>>> import numpy as np
>>> from numpy import linalg as LA
>>> np.set_printoptions(precision=3, suppress=True, linewidth=140, floatmode="fixed")
>>> E = np.load("run6.npy")
>>> E
array([[0.156, 0.177, 0.177, 0.010, 0.115, 0.156, 0.177],
       [0.177, 0.201, 0.201, 0.012, 0.130, 0.177, 0.201],
       [0.177, 0.201, 0.201, 0.012, 0.130, 0.177, 0.201],
       [0.010, 0.012, 0.012, 0.001, 0.008, 0.010, 0.012],
       [0.115, 0.130, 0.130, 0.008, 0.084, 0.115, 0.130],
       [0.156, 0.177, 0.177, 0.010, 0.115, 0.156, 0.177],
       [0.177, 0.201, 0.201, 0.012, 0.130, 0.177, 0.201]])
>>> rng = np.random.default_rng(44)
>>> labels = rng.permutation(7)
>>> labels
array([3, 0, 2, 5, 4, 1, 6])
>>> A2 = E[labels][:, labels]
>>> np.allclose(A2, E)
False
>>> np.trace(A2)
np.float64(1.0)
>>> U, sigma, Vh = LA.svd(E)
>>> sigma.round(3) + 0
array([1.000, 0.000, 0.000, 0.000, 0.000, 0.000, 0.000])
>>> np.argmax(sigma[:-1] / (sigma[1:] + 1e-6)) + 1
np.int64(1)
>>> A2 = U[:, :1] @ np.diag(sigma[:1]) @ Vh[:1]
>>> round(LA.norm(E - A2) / LA.norm(E), 3)
np.float64(0.0)
>>> round(np.abs(E - A2).max(), 3)
np.float64(0.0)
>>> U, sigma, Vh = LA.svd(E)
>>> V = Vh[:(sigma > 1e-8).sum()]
>>> x0 = E[5] + -3 * E[4] + rng.integers(2) * np.eye(7)[1]
>>> x0
array([-0.188,  0.787, -0.213, -0.013, -0.138, -0.188, -0.213])
>>> np.allclose(V.T @ V @ x0, x0)
False
>>> w, V = LA.eigh(E)
>>> np.round(LA.eigvalsh(E @ E), 3) + 0
array([0.000, 0.000, 0.000, 0.000, 0.000, 0.000, 1.000])
>>> np.round(LA.svd(E, compute_uv=False), 3) + 0
array([1.000, 0.000, 0.000, 0.000, 0.000, 0.000, 0.000])
>>> print(np.round(V.T @ E @ V, 3) + 0)
[[0.000 0.000 0.000 0.000 0.000 0.000 0.000]
 [0.000 0.000 0.000 0.000 0.000 0.000 0.000]
 [0.000 0.000 0.000 0.000 0.000 0.000 0.000]
 [0.000 0.000 0.000 0.000 0.000 0.000 0.000]
 [0.000 0.000 0.000 0.000 0.000 0.000 0.000]
 [0.000 0.000 0.000 0.000 0.000 0.000 0.000]
 [0.000 0.000 0.000 0.000 0.000 0.000 1.000]]
>>> w.sum(), np.trace(E)
(np.float64(1.0), np.float64(1.0))
>>> LA.eigvalsh(E + 2 * np.eye(7))
array([2.000, 2.000, 2.000, 2.000, 2.000, 2.000, 3.000])
>>> w.round(3) + 0
array([0.000, 0.000, 0.000, 0.000, 0.000, 0.000, 1.000])
>>> np.round(V.T @ V, 3) + 0
array([[1.000, 0.000, 0.000, 0.000, 0.000, 0.000, 0.000],
       [0.000, 1.000, 0.000, 0.000, 0.000, 0.000, 0.000],
       [0.000, 0.000, 1.000, 0.000, 0.000, 0.000, 0.000],
       [0.000, 0.000, 0.000, 1.000, 0.000, 0.000, 0.000],
       [0.000, 0.000, 0.000, 0.000, 1.000, 0.000, 0.000],
       [0.000, 0.000, 0.000, 0.000, 0.000, 1.000, 0.000],
       [0.000, 0.000, 0.000, 0.000, 0.000, 0.000, 1.000]])
